$ python3 -q
>>> import numpy as np
>>> np.set_printoptions(suppress=True, linewidth=160)
>>> W0 = np.array([[-0.2, -0.1, 1.7, 0.5, 0.4, 0.0, 2.0, 0.8, 1.7],
...     [-0.8, -1.7, -0.5, 0.8, -0.9, -0.1, -0.5, -0.7, 0.9],
...     [0.5, -0.6, 1.4, 0.2, -0.6, -0.5, -0.8, -0.5, 0.2],
...     [0.5, -1.9, -0.2, -0.4, 0.0, -0.9, -0.3, 0.1, 1.0],
...     [1.0, 0.2, -1.2, -2.5, -0.4, -1.1, -0.2, 0.0, 0.5],
...     [0.3, 0.7, 0.2, 2.6, -1.2, 0.7, 0.9, 0.2, -0.1],
...     [0.5, -0.3, -0.2, -1.4, 1.5, 0.6, 1.2, -1.0, 0.0],
...     [0.9, -0.2, -0.7, -0.5, 0.4, 0.3, 0.2, 1.2, -0.7],
...     [-1.2, -1.1, -0.3, -0.6, -1.2, -0.1, -1.6, 0.1, 0.0],
...     [-0.4, 0.6, 0.5, -0.2, 2.4, 0.5, -0.4, -0.1, 0.9],
...     [-0.5, 0.6, 0.9, -1.5, 1.9, -0.4, 0.1, 1.0, 1.5],
...     [-1.8, 0.7, -0.2, 1.4, -1.4, -0.5, 0.0, -0.8, -0.4]])
>>> W0[7] *= 10
>>> print(W0)
[[-0.2 -0.1  1.7  0.5  0.4  0.   2.   0.8  1.7]
 [-0.8 -1.7 -0.5  0.8 -0.9 -0.1 -0.5 -0.7  0.9]
 [ 0.5 -0.6  1.4  0.2 -0.6 -0.5 -0.8 -0.5  0.2]
 [ 0.5 -1.9 -0.2 -0.4  0.  -0.9 -0.3  0.1  1. ]
 [ 1.   0.2 -1.2 -2.5 -0.4 -1.1 -0.2  0.   0.5]
 [ 0.3  0.7  0.2  2.6 -1.2  0.7  0.9  0.2 -0.1]
 [ 0.5 -0.3 -0.2 -1.4  1.5  0.6  1.2 -1.   0. ]
 [ 9.  -2.  -7.  -5.   4.   3.   2.  12.  -7. ]
 [-1.2 -1.1 -0.3 -0.6 -1.2 -0.1 -1.6  0.1  0. ]
 [-0.4  0.6  0.5 -0.2  2.4  0.5 -0.4 -0.1  0.9]
 [-0.5  0.6  0.9 -1.5  1.9 -0.4  0.1  1.   1.5]
 [-1.8  0.7 -0.2  1.4 -1.4 -0.5  0.  -0.8 -0.4]]
>>> q, Rm = np.linalg.qr(W0)
>>> np.round(np.abs(np.diag(Rm)), 3)
array([9.413, 3.196, 3.292, 4.188, 3.3  , 1.358, 2.526, 3.399, 1.648])
>>> np.allclose(Rm.T @ Rm, W0.T @ W0)
True
>>> np.round(abs(Rm[0, 0]), 3), round(float(np.linalg.norm(W0[:, 0])), 3)
(np.float64(9.413), 9.413)
>>> vec = np.array([4, 6, 1, 7, 3, 3, 9, 7, 3])
>>> target = W0 @ vec
>>> np.round(np.linalg.pinv(W0) @ W0, 3) + 0
array([[1., 0., 0., 0., 0., 0., 0., 0., 0.],
       [0., 1., 0., 0., 0., 0., 0., 0., 0.],
       [0., 0., 1., 0., 0., 0., 0., 0., 0.],
       [0., 0., 0., 1., 0., 0., 0., 0., 0.],
       [0., 0., 0., 0., 1., 0., 0., 0., 0.],
       [0., 0., 0., 0., 0., 1., 0., 0., 0.],
       [0., 0., 0., 0., 0., 0., 1., 0., 0.],
       [0., 0., 0., 0., 0., 0., 0., 1., 0.],
       [0., 0., 0., 0., 0., 0., 0., 0., 1.]])
>>> target.round(3)
array([ 33.7, -18. , -12.2, -14.1, -18.3,  31.5,   0.3,  84. , -33.5,   8.2,   8.9,  -5.9])
>>> rng = np.random.default_rng(41242)
>>> target = target + 0.02 * rng.normal(size=12)
>>> target.round(3)
array([ 33.723, -18.014, -12.249, -14.098, -18.299,  31.539,   0.335,  83.961, -33.463,   8.214,   8.934,  -5.895])
>>> b, *_ = np.linalg.lstsq(W0, target)
>>> print([round(float(np.linalg.norm(np.linalg.solve(W0.T @ W0 + lam * np.eye(9), W0.T @ target))), 2) for lam in (0, 1, 10, 100)])
[16.1, 15.06, 10.78, 4.22]
>>> vec = np.array([3, 6, 8, -3, -3, -9, -5, 3, 1])
>>> a = np.maximum(W0 @ vec, 0)
>>> np.round(np.tanh(W0 @ vec), 3)
array([ 0.999, -1.   ,  1.   ,  0.537,  1.   , -1.   , -1.   , -1.   ,  0.964, -0.97 ,  1.   , -0.8  ])
>>> np.round(W0.T @ a, 3)
array([ 12.74,  -1.86,  26.73, -56.34,  12.57, -31.94, -11.15,  10.25,  41.46])
>>> np.flatnonzero(a > 1e-9)
array([ 0,  2,  3,  4,  8, 10])
>>> np.round(np.maximum(W0 @ vec, 0) - np.maximum(-W0 @ vec, 0), 3)
array([  3.8, -14.1,  17.5,   0.6,  14.7,  -7.8, -16.6, -46. ,   2. ,  -2.1,  15.7,  -1.1])
>>> data = np.diag(np.array([-2, 0, 0, 3, -3, 3, 1, 0, 2, 0, 5]))
>>> data
array([[-2,  0,  0,  0,  0,  0,  0,  0,  0,  0,  0],
       [ 0,  0,  0,  0,  0,  0,  0,  0,  0,  0,  0],
       [ 0,  0,  0,  0,  0,  0,  0,  0,  0,  0,  0],
       [ 0,  0,  0,  3,  0,  0,  0,  0,  0,  0,  0],
       [ 0,  0,  0,  0, -3,  0,  0,  0,  0,  0,  0],
       [ 0,  0,  0,  0,  0,  3,  0,  0,  0,  0,  0],
       [ 0,  0,  0,  0,  0,  0,  1,  0,  0,  0,  0],
       [ 0,  0,  0,  0,  0,  0,  0,  0,  0,  0,  0],
       [ 0,  0,  0,  0,  0,  0,  0,  0,  2,  0,  0],
       [ 0,  0,  0,  0,  0,  0,  0,  0,  0,  0,  0],
       [ 0,  0,  0,  0,  0,  0,  0,  0,  0,  0,  5]])
>>> left, sigma, vt = np.linalg.svd(data)
>>> np.argmax(sigma[:-1] / (sigma[1:] + 1e-6)) + 1
np.int64(7)
>>> M2 = left[:, :7] @ np.diag(sigma[:7]) @ vt[:7]
>>> np.linalg.matrix_rank(M2)
np.int64(7)
>>> print(np.round(np.linalg.norm(data - M2) / np.linalg.norm(data), 3))
0.0
>>> M2
array([[-2.,  0.,  0.,  0.,  0.,  0.,  0.,  0.,  0.,  0.,  0.],
       [ 0.,  0.,  0.,  0.,  0.,  0.,  0.,  0.,  0.,  0.,  0.],
       [ 0.,  0.,  0.,  0.,  0.,  0.,  0.,  0.,  0.,  0.,  0.],
       [ 0.,  0.,  0.,  3.,  0.,  0.,  0.,  0.,  0.,  0.,  0.],
       [ 0.,  0.,  0.,  0., -3.,  0.,  0.,  0.,  0.,  0.,  0.],
       [ 0.,  0.,  0.,  0.,  0.,  3.,  0.,  0.,  0.,  0.,  0.],
       [ 0.,  0.,  0.,  0.,  0.,  0.,  1.,  0.,  0.,  0.,  0.],
       [ 0.,  0.,  0.,  0.,  0.,  0.,  0.,  0.,  0.,  0.,  0.],
       [ 0.,  0.,  0.,  0.,  0.,  0.,  0.,  0.,  2.,  0.,  0.],
       [ 0.,  0.,  0.,  0.,  0.,  0.,  0.,  0.,  0.,  0.,  0.],
       [ 0.,  0.,  0.,  0.,  0.,  0.,  0.,  0.,  0.,  0.,  5.]])
>>> np.linalg.matrix_rank(data, rtol=0.05)
np.int64(7)
>>> J = np.load("dump.npy")
>>> J.round(3)
array([[ 0.931,  0.207,  0.207, -0.207,  0.069],
       [ 0.207,  0.379, -0.621,  0.621, -0.207],
       [ 0.207, -0.621,  0.379,  0.621, -0.207],
       [-0.207,  0.621,  0.621,  0.379,  0.207],
       [ 0.069, -0.207, -0.207,  0.207,  0.931]])
>>> lab = rng.permutation(5)
>>> M2 = J[:, lab] * rng.choice([-1, 1], 5)
>>> M2.round(3)
array([[-0.069,  0.931,  0.207,  0.207, -0.207],
       [ 0.207,  0.207, -0.621,  0.379,  0.621],
       [ 0.207,  0.207, -0.621, -0.621, -0.379],
       [-0.207, -0.207, -0.379,  0.621, -0.621],
       [-0.931,  0.069, -0.207, -0.207,  0.207]])
>>> left, _, vt = np.linalg.svd(J.T @ M2)
>>> lab
array([4, 0, 3, 1, 2])
>>> np.round(np.linalg.lstsq(J, M2)[0], 3) + 0
array([[ 0.,  1.,  0.,  0.,  0.],
       [ 0.,  0.,  0.,  1.,  0.],
       [ 0.,  0.,  0.,  0., -1.],
       [ 0.,  0., -1.,  0.,  0.],
       [-1.,  0.,  0.,  0.,  0.]])
>>> np.round(left @ vt, 3) + 0
array([[ 0.,  1.,  0.,  0.,  0.],
       [ 0.,  0.,  0.,  1.,  0.],
       [ 0.,  0.,  0.,  0., -1.],
       [ 0.,  0., -1.,  0.,  0.],
       [-1.,  0.,  0.,  0.,  0.]])
>>> T = np.stack([M2, -1 * M2, M2[::-1]])
>>> T.shape
(3, 5, 5)
>>> evals, V = np.linalg.eig(J)
>>> np.round(J @ V[:, 0] - evals[0] * V[:, 0], 3) + 0
array([0., 0., 0., 0., 0.])
>>> round(float(np.prod(evals)), 3)
-1.0
>>> np.round(np.sort(np.linalg.eigvals(np.linalg.inv(J))), 3)
array([-1.,  1.,  1.,  1.,  1.])
>>> q, V = np.linalg.qr(J[:, :2])[0], np.linalg.qr(J[:, 2:])[0]
>>> sigma = np.linalg.svd(q.T @ V, compute_uv=False)
>>> sigma.round(3) + 0
array([0., 0.])
>>> (sigma > 0.9).sum()
np.int64(0)
>>> X = np.load("case14.npy")
>>> X.round(3)
array([[ -9.551,  -2.952, -16.863, -15.099,  24.816, -29.24 ],
       [ -6.001,  -2.485,  -9.316, -11.072,  16.488, -19.902],
       [ -1.569,  -1.935,  -1.341,  -5.369,   5.946,  -7.755],
       [ -0.644,  -1.744,  -0.088,  -3.86 ,   3.607,  -4.94 ],
       [ -0.176,  -1.577,   0.411,  -2.923,   2.324,  -3.347],
       [ -0.165,  -1.572,   0.421,  -2.898,   2.292,  -3.307],
       [  0.213,  -1.267,   0.648,  -1.799,   1.036,  -1.672],
       [  0.229,  -1.239,   0.647,  -1.723,   0.962,  -1.571],
       [  0.14 ,  -0.3  ,   0.163,  -0.252,   0.027,  -0.113],
       [ -0.318,   0.589,  -0.237,   0.367,   0.064,   0.052],
       [ -0.62 ,   1.115,  -0.349,   0.606,   0.181,  -0.002],
       [ -0.82 ,   1.458,  -0.374,   0.733,   0.269,  -0.061],
       [ -1.383,   2.439,  -0.257,   1.021,   0.522,  -0.275],
       [ -3.476,   6.699,   2.595,   1.8  ,   1.053,  -0.959],
       [ -3.902,   7.747,   3.712,   1.961,   1.018,  -0.998],
       [ -5.296,  11.85 ,   9.139,   2.613,   0.337,  -0.669],
       [ -6.499,  16.714,  17.171,   3.488,  -1.377,   0.567],
       [ -7.147,  20.32 ,  23.932,   4.22 ,  -3.145,   1.961],
       [ -7.162,  20.413,  24.113,   4.239,  -3.195,   2.002],
       [ -7.381,  21.931,  27.132,   4.569,  -4.05 ,   2.697],
       [ -7.663,  24.247,  31.9  ,   5.094,  -5.462,   3.863],
       [ -7.716,  24.742,  32.944,   5.21 ,  -5.78 ,   4.128],
       [ -7.86 ,  26.241,  36.15 ,   5.567,  -6.774,   4.962]])
>>> left, sigma, vt = np.linalg.svd(X, full_matrices=False)
>>> np.abs(left[:, 0]).round(6).argmax()
np.int64(22)
>>> print(np.round(np.abs(vt[0]), 3))
[0.154 0.57  0.744 0.174 0.193 0.176]
>>> round(np.sqrt((sigma ** 2).sum()), 3), round(float(np.linalg.norm(X)), 3)
(np.float64(116.308), 116.308)
>>> sigma.round(3) + 0
array([104.275,  50.369,  10.823,   0.   ,   0.   ,   0.   ])
>>> np.round(sigma / sigma[0], 3) + 0
array([1.   , 0.483, 0.104, 0.   , 0.   , 0.   ])
>>> np.round(np.cumsum(sigma ** 2) / np.sum(sigma ** 2), 3)
array([0.804, 0.991, 1.   , 1.   , 1.   , 1.   ])
>>> np.round(left.T @ X @ vt.T, 3) + 0
array([[104.275,   0.   ,   0.   ,   0.   ,   0.   ,   0.   ],
       [  0.   ,  50.369,   0.   ,   0.   ,   0.   ,   0.   ],
       [  0.   ,   0.   ,  10.823,   0.   ,   0.   ,   0.   ],
       [  0.   ,   0.   ,   0.   ,   0.   ,   0.   ,   0.   ],
       [  0.   ,   0.   ,   0.   ,   0.   ,   0.   ,   0.   ],
       [  0.   ,   0.   ,   0.   ,   0.   ,   0.   ,   0.   ]])
>>> left.shape, sigma.shape, vt.shape
((23, 6), (6,), (6, 6))
>>> print(np.round(left.T @ left, 3) + 0)
[[1. 0. 0. 0. 0. 0.]
 [0. 1. 0. 0. 0. 0.]
 [0. 0. 1. 0. 0. 0.]
 [0. 0. 0. 1. 0. 0.]
 [0. 0. 0. 0. 1. 0.]
 [0. 0. 0. 0. 0. 1.]]
>>> m1 = np.load("a.npy")
>>> m1
array([[ 37,  -7,   2,  -5,   3,  -5,   8,  -4, -19],
       [ -7,  13,   4,   5,  -6, -13,   1,   7,   1],
       [  2,   4,   6,   3, -10,  -1,   1,  -3,  -4],
       [ -5,   5,   3,   7,  -4,   2,  -4,   5,   4],
       [  3,  -6, -10,  -4,  19,  -1,  -2,   8,   5],
       [ -5, -13,  -1,   2,  -1,  27,  -6,  -7,   6],
       [  8,   1,   1,  -4,  -2,  -6,  16,   1, -11],
       [ -4,   7,  -3,   5,   8,  -7,   1,  16,   5],
       [-19,   1,  -4,   4,   5,   6, -11,   5,  15]])
>>> lab = rng.permutation(9)
>>> print(lab)
[6 8 0 2 3 7 1 5 4]
>>> M2 = m1[lab][:, lab]
>>> print(np.trace(M2))
156
>>> np.round(np.sort(np.abs(np.linalg.eigvals(M2))), 3) + 0
array([ 0.   ,  0.   ,  0.   ,  0.   , 11.852, 14.14 , 32.302, 40.399, 57.307])
